In [1]: import numpy as np

In [2]: from numpy import linalg as LA

In [3]: np.set_printoptions(precision=1, suppress=True, linewidth=100)

In [4]: tidy = lambda a: np.round(a, 1) + 0

In [5]: C = np.sign(np.array([[-2, 2, 0, -1], [1, 2, -2, 0], [0, 1, -1, -2], [-1, 2, -1, 0]]))

In [6]: A2 = (np.tril(C, -1) + np.eye(4)) @ (np.triu(C, 1) + np.eye(4))

In [7]: w = np.array([6, -2, -3, 2])

In [8]: M = np.rint(A2 * w @ LA.inv(A2)) + 0

In [9]: M
Out[9]: 
array([[ -6.,   8., -12.,  -4.],
       [  0.,   3., -10.,  -3.],
       [-12.,   8.,  -6.,  -4.],
       [ 36., -30.,  24.,  12.]])

In [10]: def softmax(z):
    ...:     e = np.exp(z - z.max(axis=-1, keepdims=True))
    ...:     return e / e.sum(axis=-1, keepdims=True)
    ...: 

In [11]: tidy(softmax(M[2] + -3))
Out[11]: array([0., 1., 0., 0.])

In [12]: tidy(softmax(M[2]))
Out[12]: array([0., 1., 0., 0.])

In [13]: scores = M @ M.T / np.sqrt(4)

In [14]: tidy(softmax(scores + np.triu(np.full(scores.shape, -np.inf), 1)))
Out[14]: 
array([[1., 0., 0., 0.],
       [1., 0., 0., 0.],
       [0., 0., 1., 0.],
       [0., 0., 0., 1.]])

In [15]: tidy(softmax(scores))
Out[15]: 
array([[1., 0., 0., 0.],
       [1., 0., 0., 0.],
       [0., 0., 1., 0.],
       [0., 0., 0., 1.]])

In [16]: m1 = np.loadtxt("run15.csv", delimiter=",")

In [17]: tidy(m1)
Out[17]: 
array([[-0.9, -0.4, -0.2,  0.7, -0.4, -0.1,  0. ,  0. , -0.1,  0. ,  0.5,  0. ,  0. ,  0.2],
       [-0.4, -0.1,  0.7,  0.7, -0.1,  0.7, -0.3,  0.3,  0.7, -0.2, -0.5,  0.7, -0.3,  0. ],
       [-0.2,  0.7, -1.1, -0.1,  0.5, -0.7, -0.8, -0.4,  0.1,  0. ,  0.3,  0.5,  0.3, -0.5],
       [ 0.7,  0.7, -0.1, -1.7,  0.6,  0.4,  0.4,  0.5,  0. , -0.1, -0.3, -0.4, -0.6,  0.3],
       [-0.4, -0.1,  0.5,  0.6,  0.5, -0.1, -0.3,  0.3,  0.1, -0.1, -0.5,  0.3,  0.3, -0.8],
       [-0.1,  0.7, -0.7,  0.4, -0.1, -0.8, -0.6,  0.4,  0.3,  0. , -0.2, -0.6, -0.6, -0.7],
       [ 0. , -0.3, -0.8,  0.4, -0.3, -0.6, -0.3, -0.5, -0.7,  0. ,  0. ,  0. ,  0.1, -0.1],
       [ 0. ,  0.3, -0.4,  0.5,  0.3,  0.4, -0.5,  0.3,  0.4,  0.1, -0.8,  0. , -0.3, -0.3],
       [-0.1,  0.7,  0.1,  0. ,  0.1,  0.3, -0.7,  0.4, -0.5,  0. , -0.4, -0.2, -0.5, -0.6],
       [ 0. , -0.2,  0. , -0.1, -0.1,  0. ,  0. ,  0.1,  0. , -0.9, -0.1,  0.1,  0.2,  0.2],
       [ 0.5, -0.5,  0.3, -0.3, -0.5, -0.2,  0. , -0.8, -0.4, -0.1,  0.7, -0.4, -0.3,  0. ],
       [ 0. ,  0.7,  0.5, -0.4,  0.3, -0.6,  0. ,  0. , -0.2,  0.1, -0.4,  0.9, -0.1, -0.6],
       [ 0. , -0.3,  0.3, -0.6,  0.3, -0.6,  0.1, -0.3, -0.5,  0.2, -0.3, -0.1, -1.1, -0.6],
       [ 0.2,  0. , -0.5,  0.3, -0.8, -0.7, -0.1, -0.3, -0.6,  0.2,  0. , -0.6, -0.6,  0. ]])

In [18]: Uu, sig, VT = LA.svd(m1)

In [19]: np.argmax(sig[:-1] / (sig[1:] + 1e-6)) + 1
Out[19]: np.int64(11)

In [20]: A2 = Uu[:, :11] @ np.diag(sig[:11]) @ VT[:11]

In [21]: LA.matrix_rank(A2)
Out[21]: np.int64(11)

In [22]: tidy(LA.norm(m1 - A2) / LA.norm(m1))
Out[22]: np.float64(0.0)

In [23]: K = np.load("w.npy")

In [24]: K
Out[24]: 
array([[6., 0., 0., 0., 0., 0.],
       [0., 6., 5., 5., 0., 0.],
       [0., 5., 6., 5., 0., 0.],
       [0., 5., 5., 6., 0., 0.],
       [0., 0., 0., 0., 6., 5.],
       [0., 0., 0., 0., 5., 6.]])

In [25]: K @ K
Out[25]: 
array([[36.,  0.,  0.,  0.,  0.,  0.],
       [ 0., 86., 85., 85.,  0.,  0.],
       [ 0., 85., 86., 85.,  0.,  0.],
       [ 0., 85., 85., 86.,  0.,  0.],
       [ 0.,  0.,  0.,  0., 61., 60.],
       [ 0.,  0.,  0.,  0., 60., 61.]])

In [26]: tidy(LA.det(K))
Out[26]: np.float64(1056.0)

In [27]: tidy(np.sort(LA.eigvals(K).real))
Out[27]: array([ 1.,  1.,  1.,  6., 11., 16.])

In [28]: A = np.load("data.npy")

In [29]: A
Out[29]: 
array([[1, 2, 2, 2, 1, 0, 2, 1, 1, 2, 1, 0],
       [2, 1, 2, 2, 2, 1, 0, 2, 1, 1, 2, 1],
       [2, 2, 1, 2, 2, 2, 1, 0, 2, 1, 1, 2],
       [2, 2, 2, 1, 2, 2, 2, 1, 0, 2, 1, 1],
       [1, 2, 2, 2, 1, 2, 2, 2, 1, 0, 2, 1],
       [0, 1, 2, 2, 2, 1, 2, 2, 2, 1, 0, 2],
       [2, 0, 1, 2, 2, 2, 1, 2, 2, 2, 1, 0],
       [1, 2, 0, 1, 2, 2, 2, 1, 2, 2, 2, 1],
       [1, 1, 2, 0, 1, 2, 2, 2, 1, 2, 2, 2],
       [2, 1, 1, 2, 0, 1, 2, 2, 2, 1, 2, 2],
       [1, 2, 1, 1, 2, 0, 1, 2, 2, 2, 1, 2],
       [0, 1, 2, 1, 1, 2, 0, 1, 2, 2, 2, 1]])

In [30]: w, V = LA.eigh(A)

In [31]: tidy(V.T @ V)
Out[31]: 
array([[1., 0., 0., 0., 0., 0., 0., 0., 0., 0., 0., 0.],
       [0., 1., 0., 0., 0., 0., 0., 0., 0., 0., 0., 0.],
       [0., 0., 1., 0., 0., 0., 0., 0., 0., 0., 0., 0.],
       [0., 0., 0., 1., 0., 0., 0., 0., 0., 0., 0., 0.],
       [0., 0., 0., 0., 1., 0., 0., 0., 0., 0., 0., 0.],
       [0., 0., 0., 0., 0., 1., 0., 0., 0., 0., 0., 0.],
       [0., 0., 0., 0., 0., 0., 1., 0., 0., 0., 0., 0.],
       [0., 0., 0., 0., 0., 0., 0., 1., 0., 0., 0., 0.],
       [0., 0., 0., 0., 0., 0., 0., 0., 1., 0., 0., 0.],
       [0., 0., 0., 0., 0., 0., 0., 0., 0., 1., 0., 0.],
       [0., 0., 0., 0., 0., 0., 0., 0., 0., 0., 1., 0.],
       [0., 0., 0., 0., 0., 0., 0., 0., 0., 0., 0., 1.]])

In [32]: np.abs(V[:, -1]).round(6).argmax()
Out[32]: np.int64(4)

In [33]: tidy(np.abs(V[:, -1]))
Out[33]: array([0.3, 0.3, 0.3, 0.3, 0.3, 0.3, 0.3, 0.3, 0.3, 0.3, 0.3, 0.3])

In [34]: tidy(w)
Out[34]: array([-3.2, -3.1, -3.1, -2.8, -2.2, -0.5,  0.3,  1.6,  2.3,  2.5,  3. , 17.2])

In [35]: np.unique(w.round(6) + 0, return_counts=True)[1]
Out[35]: array([1, 1, 1, 1, 1, 1, 1, 1, 1, 1, 1, 1])

In [36]: tidy(LA.eigvalsh(A + 5 * np.eye(12)))
Out[36]: array([ 1.8,  1.9,  1.9,  2.2,  2.8,  4.5,  5.3,  6.6,  7.3,  7.5,  8. , 22.2])

In [37]: tidy(LA.eigvalsh(A @ A))
Out[37]: array([  0.1,   0.2,   2.6,   4.8,   5.2,   6.1,   7.9,   9.1,   9.3,   9.7,  10.2, 296.8])

In [38]: tidy(LA.svd(A, compute_uv=False))
Out[38]: array([17.2,  3.2,  3.1,  3.1,  3. ,  2.8,  2.5,  2.3,  2.2,  1.6,  0.5,  0.3])

In [39]: A.sum(axis=1)
Out[39]: array([15, 17, 18, 18, 18, 17, 17, 18, 18, 18, 17, 15])

In [40]: tidy(LA.svd(A, compute_uv=False))
Out[40]: array([17.2,  3.2,  3.1,  3.1,  3. ,  2.8,  2.5,  2.3,  2.2,  1.6,  0.5,  0.3])

In [41]: np.diff(A, axis=0)
Out[41]: 
array([[ 1, -1,  0,  0,  1,  1, -2,  1,  0, -1,  1,  1],
       [ 0,  1, -1,  0,  0,  1,  1, -2,  1,  0, -1,  1],
       [ 0,  0,  1, -1,  0,  0,  1,  1, -2,  1,  0, -1],
       [-1,  0,  0,  1, -1,  0,  0,  1,  1, -2,  1,  0],
       [-1, -1,  0,  0,  1, -1,  0,  0,  1,  1, -2,  1],
       [ 2, -1, -1,  0,  0,  1, -1,  0,  0,  1,  1, -2],
       [-1,  2, -1, -1,  0,  0,  1, -1,  0,  0,  1,  1],
       [ 0, -1,  2, -1, -1,  0,  0,  1, -1,  0,  0,  1],
       [ 1,  0, -1,  2, -1, -1,  0,  0,  1, -1,  0,  0],
       [-1,  1,  0, -1,  2, -1, -1,  0,  0,  1, -1,  0],
       [-1, -1,  1,  0, -1,  2, -1, -1,  0,  0,  1, -1]])

In [42]: LA.matrix_rank(A)
Out[42]: np.int64(12)

In [43]: tidy(LA.norm(A))
Out[43]: np.float64(19.0)

In [44]: np.abs(A).max()
Out[44]: np.int64(2)

In [45]: A - A[0]
Out[45]: 
array([[ 0,  0,  0,  0,  0,  0,  0,  0,  0,  0,  0,  0],
       [ 1, -1,  0,  0,  1,  1, -2,  1,  0, -1,  1,  1],
       [ 1,  0, -1,  0,  1,  2, -1, -1,  1, -1,  0,  2],
       [ 1,  0,  0, -1,  1,  2,  0,  0, -1,  0,  0,  1],
       [ 0,  0,  0,  0,  0,  2,  0,  1,  0, -2,  1,  1],
       [-1, -1,  0,  0,  1,  1,  0,  1,  1, -1, -1,  2],
       [ 1, -2, -1,  0,  1,  2, -1,  1,  1,  0,  0,  0],
       [ 0,  0, -2, -1,  1,  2,  0,  0,  1,  0,  1,  1],
       [ 0, -1,  0, -2,  0,  2,  0,  1,  0,  0,  1,  2],
       [ 1, -1, -1,  0, -1,  1,  0,  1,  1, -1,  1,  2],
       [ 0,  0, -1, -1,  1,  0, -1,  1,  1,  0,  0,  2],
       [-1, -1,  0, -1,  0,  2, -2,  0,  1,  0,  1,  1]])

In [46]: np.unravel_index(np.abs(A).argmax(), A.shape)
Out[46]: (np.int64(0), np.int64(1))

In [47]: tidy(A.mean(axis=0))
Out[47]: array([1.2, 1.4, 1.5, 1.5, 1.5, 1.4, 1.4, 1.5, 1.5, 1.5, 1.4, 1.2])

In [48]: mat, _ = LA.qr(np.array([[0.8, 0.3, 0.1, 1.7],
    ...:     [-0.2, -1.1, 0.3, -0.4],
    ...:     [-0.7, 1.8, 1.2, -1.5],
    ...:     [-3.0, -1.1, 0.8, -0.3]]))

In [49]: tidy(mat)
Out[49]: 
array([[-0.3,  0. , -0.4,  0.9],
       [ 0.1, -0.5, -0.8, -0.4],
       [ 0.2,  0.9, -0.4, -0.2],
       [ 0.9, -0.2,  0. ,  0.3]])

In [50]: x = np.array([0, 0, 0, 1])

In [51]: target = mat @ x

In [52]: tidy(target)
Out[52]: array([ 0.9, -0.4, -0.2,  0.3])

In [53]: tidy(LA.solve(mat.T, mat[2]))
Out[53]: array([0., 0., 1., 0.])

In [54]: tidy(LA.solve(mat, 5 * target))
Out[54]: array([0., 0., 0., 5.])

In [55]: tidy(LA.solve(mat, target + mat[:, 1]))
Out[55]: array([0., 1., 0., 1.])
